$ python -q
>>> import numpy as np
>>> np.set_printoptions(precision=2, suppress=True, linewidth=100)
>>> def tidy(a):
...     return np.round(a, 2) + 0
... 
>>> J = np.loadtxt("m.csv", delimiter=",")
>>> tidy(J)
array([[-0.15,  0.04, -0.38, -0.22, -0.09,  0.09,  0.27],
       [ 0.38, -0.16,  0.01,  0.4 , -0.15, -0.19,  0.07],
       [ 0.5 ,  0.22, -0.05, -0.23,  0.54, -0.15,  0.24],
       [ 0.06,  0.17,  0.29,  0.01,  0.56,  0.32, -0.34],
       [ 0.15,  0.48,  0.43, -0.13, -0.29, -0.02,  0.06],
       [ 0.  , -0.16,  0.36,  0.06,  0.07, -0.38,  0.18],
       [-0.18,  0.16, -0.4 ,  0.14,  0.34, -0.25, -0.26],
       [-0.5 ,  0.4 , -0.05,  0.32,  0.13, -0.13,  0.32],
       [ 0.03, -0.09, -0.1 , -0.11,  0.04,  0.69,  0.36],
       [ 0.24, -0.19, -0.24, -0.19,  0.11, -0.26,  0.38],
       [-0.21, -0.17,  0.43, -0.02,  0.15,  0.  ,  0.37],
       [-0.21, -0.59,  0.1 , -0.16,  0.18, -0.05, -0.22],
       [ 0.35,  0.  , -0.11,  0.4 , -0.14,  0.19, -0.13],
       [ 0.  ,  0.16, -0.04, -0.6 , -0.23, -0.16, -0.26]])
>>> C2 = np.cov(J, rowvar=False)
>>> np.argsort(-J.std(axis=0).round(6), kind="stable")
array([2, 1, 5, 3, 0, 6, 4])
>>> C2.shape
(7, 7)
>>> tidy(np.corrcoef(J[:, 6], J[:, 0])[0, 1])
np.float64(-0.04)
>>> tidy(np.polyfit(J[:, 6], J[:, 0], 1))
array([-0.04,  0.04])
>>> A = np.loadtxt("mat.csv", delimiter=",")
>>> A
array([[4., 1., 1., 1., 1., 1., 1., 1., 1., 1., 1., 1.],
       [1., 4., 1., 1., 1., 1., 1., 1., 1., 1., 1., 1.],
       [1., 1., 4., 1., 1., 1., 1., 1., 1., 1., 1., 1.],
       [1., 1., 1., 4., 1., 1., 1., 1., 1., 1., 1., 1.],
       [1., 1., 1., 1., 4., 1., 1., 1., 1., 1., 1., 1.],
       [1., 1., 1., 1., 1., 4., 1., 1., 1., 1., 1., 1.],
       [1., 1., 1., 1., 1., 1., 4., 1., 1., 1., 1., 1.],
       [1., 1., 1., 1., 1., 1., 1., 4., 1., 1., 1., 1.],
       [1., 1., 1., 1., 1., 1., 1., 1., 4., 1., 1., 1.],
       [1., 1., 1., 1., 1., 1., 1., 1., 1., 4., 1., 1.],
       [1., 1., 1., 1., 1., 1., 1., 1., 1., 1., 4., 1.],
       [1., 1., 1., 1., 1., 1., 1., 1., 1., 1., 1., 4.]])
>>> A @ np.ones(12)
array([15., 15., 15., 15., 15., 15., 15., 15., 15., 15., 15., 15.])
>>> A @ (-1.0) ** np.arange(12)
array([ 3., -3.,  3., -3.,  3., -3.,  3., -3.,  3., -3.,  3., -3.])
